% ipython --no-banner

In [1]: import numpy as np

In [2]: from numpy import linalg as LA

In [3]: np.set_printoptions(precision=2, suppress=True, linewidth=100, sign=" ")

In [4]: tidy = lambda a: np.round(a, 2) + 0

In [5]: K = np.load("arr.npy")

In [6]: K
Out[6]: 
array([[ 0.31,  0.61, -4.48, -1.17],
       [ 0.15,  0.42, -3.  , -0.83],
       [ 0.2 ,  0.35, -3.01, -0.83],
       [ 0.22,  0.42, -2.99, -0.83],
       [ 0.2 ,  0.4 , -2.98, -0.78],
       [ 0.2 ,  0.41, -3.01, -0.8 ],
       [ 0.07,  0.21, -1.52, -0.4 ],
       [ 0.03,  0.02,  0.01, -0.02],
       [ 0.33,  0.56, -4.5 , -1.22],
       [ 0.19,  0.38, -2.96, -0.79],
       [ 0.2 ,  0.38, -3.01, -0.8 ],
       [ 0.29,  0.6 , -4.52, -1.17],
       [ 0.31,  0.61, -4.52, -1.21],
       [ 0.02, -0.03, -0.01, -0.02],
       [ 0.05,  0.21, -1.49, -0.41],
       [ 0.31,  0.58, -4.51, -1.19],
       [ 0.31,  0.61, -4.51, -1.17],
       [ 0.09,  0.18, -1.46, -0.39],
       [ 0.18,  0.4 , -2.99, -0.8 ],
       [ 0.21,  0.41, -2.97, -0.77],
       [ 0.19,  0.39, -3.  , -0.81],
       [ 0.18,  0.37, -3.  , -0.82],
       [ 0.2 ,  0.38, -3.03, -0.81],
       [ 0.11,  0.2 , -1.53, -0.39],
       [ 0.21,  0.42, -2.99, -0.8 ],
       [ 0.29,  0.58, -4.53, -1.19],
       [-0.01,  0.02,  0.02,  0.01],
       [ 0.08,  0.2 , -1.52, -0.39],
       [ 0.02,  0.  ,  0.01, -0.02],
       [ 0.08,  0.23, -1.5 , -0.39],
       [ 0.29,  0.65, -4.52, -1.18],
       [ 0.  ,  0.  ,  0.01,  0.  ],
       [ 0.29,  0.59, -4.5 , -1.2 ],
       [-0.01, -0.02, -0.02,  0.01],
       [ 0.2 ,  0.39, -2.97, -0.8 ],
       [-0.03,  0.03, -0.01,  0.04]])

In [7]: x0 = np.array([1, -1, 0, 0])

In [8]: rhs = K @ x0

In [9]: coef, lr = np.zeros(4), 1 / LA.norm(K, 2) ** 2

In [10]: for i in range(25):
    ...:     coef -= lr * K.T @ (K @ coef - rhs)
    ...:     if i % 5 == 0: print(i, round(LA.norm(K @ coef - rhs), 2))
    ...: 
0 0.19
5 0.19
10 0.19
15 0.19
20 0.19

In [11]: tidy(coef)
Out[11]: array([ 0.  , -0.01,  0.06,  0.02])

In [12]: B = np.c_[K[:, :2] @ np.array([[5, 3], [-1, -4]]), np.array([4, 5, 0, 3, 5, 3, 5, 3, 2, 2, 2, 0, 2, 4, 3, 1, 2, 1, 4, 2, 5, 0, 1, 2, 3, 4, 2, 2, 4, 5, 3, 5, 2, 1, 5, 0])]

In [13]: tidy(B)
Out[13]: 
array([[ 0.94, -1.51,  4.  ],
       [ 0.33, -1.23,  5.  ],
       [ 0.65, -0.8 ,  0.  ],
       [ 0.68, -1.02,  3.  ],
       [ 0.6 , -1.  ,  5.  ],
       [ 0.59, -1.04,  3.  ],
       [ 0.14, -0.63,  5.  ],
       [ 0.13,  0.01,  3.  ],
       [ 1.09, -1.25,  2.  ],
       [ 0.57, -0.95,  2.  ],
       [ 0.62, -0.92,  2.  ],
       [ 0.85, -1.53,  0.  ],
       [ 0.94, -1.51,  2.  ],
       [ 0.13,  0.18,  4.  ],
       [ 0.04, -0.69,  3.  ],
       [ 0.97, -1.39,  1.  ],
       [ 0.94, -1.51,  2.  ],
       [ 0.27, -0.45,  1.  ],
       [ 0.5 , -1.06,  4.  ],
       [ 0.64, -1.01,  2.  ],
       [ 0.56, -0.99,  5.  ],
       [ 0.53, -0.94,  0.  ],
       [ 0.62, -0.92,  1.  ],
       [ 0.35, -0.47,  2.  ],
       [ 0.63, -1.05,  3.  ],
       [ 0.87, -1.45,  4.  ],
       [-0.07, -0.11,  2.  ],
       [ 0.2 , -0.56,  2.  ],
       [ 0.1 ,  0.06,  4.  ],
       [ 0.17, -0.68,  5.  ],
       [ 0.8 , -1.73,  3.  ],
       [ 0.  ,  0.  ,  5.  ],
       [ 0.86, -1.49,  2.  ],
       [-0.03,  0.05,  1.  ],
       [ 0.61, -0.96,  5.  ],
       [-0.18, -0.21,  0.  ]])

In [14]: LA.matrix_rank(np.c_[K, B])
Out[14]: np.int64(5)

In [15]: W2 = B[[32, 18]].astype(float)

In [16]: for _ in range(5):
    ...:     idx = LA.norm(B[:, None] - W2, axis=-1).argmin(axis=1)
    ...:     W2 = np.array([B[idx == j].mean(axis=0) for j in range(2)])
    ...: 

In [17]: idx
Out[17]: 
array([ 1,  1,  0,  1,  1,  1,  1,  1,  0,  0,  0,  0,  0,  1,  1,  0,  0,  0,  1,  0,  1,  0,  0,
        0,  1,  1,  0,  0,  1,  1,  1,  1,  0,  0,  1,  0])

In [18]: tidy(W2)
Out[18]: 
array([[ 0.55, -0.89,  1.33],
       [ 0.43, -0.82,  4.06]])

In [19]: np.bincount(idx)
Out[19]: array([ 18,  18])

In [20]: np.abs(W2[1] - W2[0]).argmax()
Out[20]: np.int64(2)

In [21]: X = np.loadtxt("case11.csv", delimiter=",")

In [22]: X
Out[22]: 
array([[ 3.3,  2. , -1. , -2. ,  3. ,  1. , -1. ,  0. , -1. ,  3. ,  0. , -2. , -2. ,  0. ],
       [-2. ,  2.3, -1. ,  0. , -3. ,  1. , -2. ,  3. ,  2. , -3. ,  0. , -2. , -1. , -1. ],
       [ 3. , -2. ,  2.3,  0. ,  0. , -2. , -3. , -2. , -2. , -2. , -3. ,  0. ,  3. , -1. ],
       [ 3. , -1. , -2. ,  2.3,  2. , -3. ,  1. ,  2. ,  1. , -2. ,  0. , -3. ,  2. ,  1. ],
       [-1. , -3. ,  1. ,  2. ,  0.3, -2. ,  2. ,  3. , -1. ,  3. ,  1. ,  0. ,  2. ,  3. ],
       [ 0. , -1. , -1. ,  3. , -3. , -1.7,  3. ,  3. , -2. ,  0. ,  1. ,  1. , -3. , -3. ],
       [-2. ,  1. , -2. ,  2. , -2. ,  1. ,  0.3, -2. ,  1. , -3. ,  0. , -3. ,  2. ,  2. ],
       [ 0. ,  3. ,  0. , -2. ,  1. ,  2. , -1. ,  2.3, -2. ,  1. , -2. ,  0. , -3. ,  3. ],
       [-1. , -3. ,  0. ,  0. , -2. ,  3. ,  0. ,  0. ,  1.3, -1. , -1. ,  3. ,  2. , -3. ],
       [ 0. ,  2. ,  2. ,  3. ,  3. , -1. , -2. ,  1. , -3. , -0.7,  1. , -1. ,  0. , -2. ],
       [ 0. , -2. ,  0. , -2. , -1. , -1. ,  2. ,  2. , -2. ,  3. ,  3.3, -2. , -2. ,  2. ],
       [-3. ,  0. ,  0. , -3. ,  2. ,  3. , -3. ,  3. ,  2. ,  3. , -3. ,  3.3, -1. ,  2. ],
       [ 3. ,  3. ,  1. ,  3. ,  3. ,  3. ,  3. , -3. ,  2. ,  3. , -2. ,  1. ,  2.3, -3. ],
       [ 3. ,  2. , -1. , -2. ,  3. ,  1. , -1. ,  0. , -1. ,  3. ,  0. , -2. , -2. ,  0.3]])

In [23]: W = np.array([[9, -9, -6, 9],
    ...:     [0, -2, -3, -5],
    ...:     [8, 8, -9, -2],
    ...:     [-6, -2, 4, 0],
    ...:     [8, -9, 0, -2],
    ...:     [-3, 1, 3, 5],
    ...:     [2, 3, -9, 2],
    ...:     [0, 9, -7, 1],
    ...:     [3, 3, -5, 7],
    ...:     [-1, -4, -7, 5],
    ...:     [9, 2, -4, 7],
    ...:     [2, 7, 1, 6],
    ...:     [4, -2, 9, -9],
    ...:     [3, 0, 8, -6]])

In [24]: coef = np.array([0, 3, 2, 0])

In [25]: act = np.maximum(X @ W + coef, 0)

In [26]: tidy((act > 0).mean(axis=0))
Out[26]: array([ 0.57,  0.5 ,  0.43,  0.5 ])

In [27]: LA.matrix_rank(act)
Out[27]: np.int64(4)

In [28]: W2 = np.array([[1, 2], [-2, -1], [0, -2], [-1, 1]])

In [29]: (act @ W2).round(6).argmax(axis=1)
Out[29]: array([ 1,  1,  0,  1,  1,  1,  0,  1,  1,  1,  1,  1,  1,  1])

In [30]: def softmax(z):
    ...:     e = np.exp(z - z.max(axis=-1, keepdims=True))
    ...:     return e / e.sum(axis=-1, keepdims=True)
    ...: 

In [31]: tidy(softmax(X[9] + 4))
Out[31]: 
array([ 0.02,  0.12,  0.12,  0.31,  0.31,  0.01,  0.  ,  0.04,  0.  ,  0.01,  0.04,  0.01,  0.02,
        0.  ])

In [32]: tidy(softmax(10 * X[9]))
Out[32]: array([ 0. ,  0. ,  0. ,  0.5,  0.5,  0. ,  0. ,  0. ,  0. ,  0. ,  0. ,  0. ,  0. ,  0. ])

In [33]: tidy(softmax(X).sum(axis=1))
Out[33]: array([ 1.,  1.,  1.,  1.,  1.,  1.,  1.,  1.,  1.,  1.,  1.,  1.,  1.,  1.])

In [34]: S = X @ X.T / np.sqrt(14)

In [35]: softmax(S).round(6).argmax(axis=1)
Out[35]: array([  0,   1,   2,   3,   4,   5,   6,   7,   8,   9,  10,  11,  12,   0])

In [36]: left, sig, Vh = LA.svd(X)

In [37]: np.argmax(sig[:-1] / (sig[1:] + 1e-6)) + 1
Out[37]: np.int64(13)

In [38]: B = left[:, :13] @ np.diag(sig[:13]) @ Vh[:13]

In [39]: tidy(LA.norm(X - B) / LA.norm(X))
Out[39]: np.float64(0.0)

In [40]: LA.matrix_rank(B)
Out[40]: np.int64(13)

In [41]: tidy(np.abs(X - B).max())
Out[41]: np.float64(0.0)

In [42]: tidy(LA.norm(X - B, 2)), tidy(sig[13])
Out[42]: (np.float64(0.0), np.float64(0.0))

In [43]: mat = np.loadtxt("sample7.csv", delimiter=",")

In [44]: mat
Out[44]: 
array([[ 0.,  2., -1., -3.,  1.,  3.,  2.,  3., -3.],
       [-2.,  2., -2.,  3.,  0.,  2.,  3., -3., -3.],
       [ 2., -1., -2.,  3., -1.,  1.,  0., -1., -1.],
       [ 3.,  3.,  1., -3.,  3.,  0., -2.,  3., -3.],
       [-2.,  0.,  1.,  1.,  0., -2., -3.,  1.,  2.],
       [-2.,  3.,  3.,  2., -3.,  1., -1.,  1.,  3.],
       [ 3.,  2., -2., -2.,  0., -3., -2., -1.,  0.],
       [-3., -2., -1., -1., -1., -1.,  2., -2., -3.],
       [ 2., -2., -3., -1., -2., -1.,  0., -2., -1.]])

In [45]: T = np.stack([mat, 5 * mat, mat[::-1]])

In [46]: tidy(LA.norm(T, axis=(1, 2)))
Out[46]: array([ 18.63,  93.14,  18.63])

In [47]: LA.matrix_rank(T)
Out[47]: array([ 9,  9,  9])

In [48]: LA.matrix_rank(T.reshape(3, -1))
Out[48]: np.int64(2)

In [49]: T.shape
Out[49]: (3, 9, 9)

In [50]: np.einsum("bij,cij->bc", T, T)
Out[50]: 
array([[  347.,  1735.,    26.],
       [ 1735.,  8675.,   130.],
       [   26.,   130.,   347.]])

In [51]: (T @ mat.T).shape
Out[51]: (3, 9, 9)

In [52]: O, V = LA.qr(mat[:, :7])[0], LA.qr(mat[:, 7:])[0]

In [53]: sig = LA.svd(O.T @ V, compute_uv=False)

In [54]: tidy(np.degrees(np.arccos(sig.clip(0, 1))))
Out[54]: array([  7.68,  26.82])

In [55]: (sig > 0.9).sum()
Out[55]: np.int64(1)

In [56]: rng = np.random.default_rng(149)

In [57]: idx = rng.permutation(9)

In [58]: idx
Out[58]: array([ 6,  1,  3,  8,  7,  5,  0,  4,  2])

In [59]: B = mat[idx][:, idx]

In [60]: np.allclose(B, mat)
Out[60]: False

In [61]: np.trace(B)
Out[61]: np.float64(-7.0)

In [62]: np.diag(B)
Out[62]: array([-2.,  2., -3., -1., -2.,  1.,  0.,  0., -2.])

In [63]: idx = rng.permutation(9)

In [64]: B = mat[:, idx] * rng.choice([-1, 1], 9)

In [65]: B
Out[65]: 
array([[-3., -1.,  2., -1.,  3., -0.,  2.,  3., -3.],
       [ 3., -0.,  3., -2., -3.,  2.,  2.,  2., -3.],
       [ 3.,  1.,  0., -2., -1., -2., -1.,  1., -1.],
       [-3., -3., -2.,  1.,  3., -3.,  3.,  0., -3.],
       [ 1., -0., -3.,  1.,  1.,  2.,  0., -2.,  2.],
       [ 2.,  3., -1.,  3.,  1.,  2.,  3.,  1.,  3.],
       [-2., -0., -2., -2., -1., -3.,  2., -3.,  0.],
       [-1.,  1.,  2., -1., -2.,  3., -2., -1., -3.],
       [-1.,  2.,  0., -3., -2., -2., -2., -1., -1.]])

In [66]: left, _, Vh = LA.svd(mat.T @ B)

In [67]: tidy(left @ Vh)
Out[67]: 
array([[ 0.,  0.,  0.,  0.,  0., -1.,  0.,  0.,  0.],
       [ 0.,  0.,  0.,  0.,  0.,  0.,  1.,  0.,  0.],
       [ 0.,  0.,  0.,  1.,  0.,  0.,  0.,  0.,  0.],
       [ 1.,  0.,  0.,  0.,  0.,  0.,  0.,  0.,  0.],
       [ 0., -1.,  0.,  0.,  0.,  0.,  0.,  0.,  0.],
       [ 0.,  0.,  0.,  0.,  0.,  0.,  0.,  1.,  0.],
       [ 0.,  0.,  1.,  0.,  0.,  0.,  0.,  0.,  0.],
       [ 0.,  0.,  0.,  0.,  1.,  0.,  0.,  0.,  0.],
       [ 0.,  0.,  0.,  0.,  0.,  0.,  0.,  0.,  1.]])

In [68]: idx
Out[68]: array([ 3,  4,  6,  2,  7,  0,  1,  5,  8])

In [69]: E = np.array([[-1, 3, -1, 3, -1, 3],
    ...:     [1, -2, 1, -2, 1, -2],
    ...:     [3, -3, 3, -3, 3, -3],
    ...:     [-1, 3, -1, 3, -1, 3],
    ...:     [1, -2, 1, -2, 1, -2],
    ...:     [3, -3, 3, -3, 3, -3]])

In [70]: LA.cond(E) > 100
Out[70]: np.True_

In [71]: np.argsort(-LA.norm(E, axis=0).round(6), kind="stable")[:3]
Out[71]: array([ 1,  3,  5])

In [72]: tidy(LA.norm(E, 2) / LA.norm(E))
Out[72]: np.float64(0.98)

In [73]: left, sig, Vh = LA.svd(E)

In [74]: V = Vh[:(sig > 1e-8).sum()]

In [75]: x0 = E[2] + 5 * E[3] + rng.integers(2) * np.eye(6)[2]

In [76]: x0
Out[76]: array([-2., 12., -1., 12., -2., 12.])

In [77]: np.allclose(V.T @ V @ x0, x0)
Out[77]: False

In [78]: tidy(np.diag(V.T @ V))
Out[78]: array([ 0.33,  0.33,  0.33,  0.33,  0.33,  0.33])

In [79]: LA.matrix_rank(np.vstack([E, x0]))
Out[79]: np.int64(3)

In [80]: tidy(V.T @ V)
Out[80]: 
array([[ 0.33,  0.  ,  0.33,  0.  ,  0.33,  0.  ],
       [ 0.  ,  0.33,  0.  ,  0.33,  0.  ,  0.33],
       [ 0.33,  0.  ,  0.33,  0.  ,  0.33,  0.  ],
       [ 0.  ,  0.33,  0.  ,  0.33,  0.  ,  0.33],
       [ 0.33,  0.  ,  0.33,  0.  ,  0.33,  0.  ],
       [ 0.  ,  0.33,  0.  ,  0.33,  0.  ,  0.33]])

In [81]: tidy(LA.norm(x0 - V.T @ V @ x0))
Out[81]: np.float64(0.82)
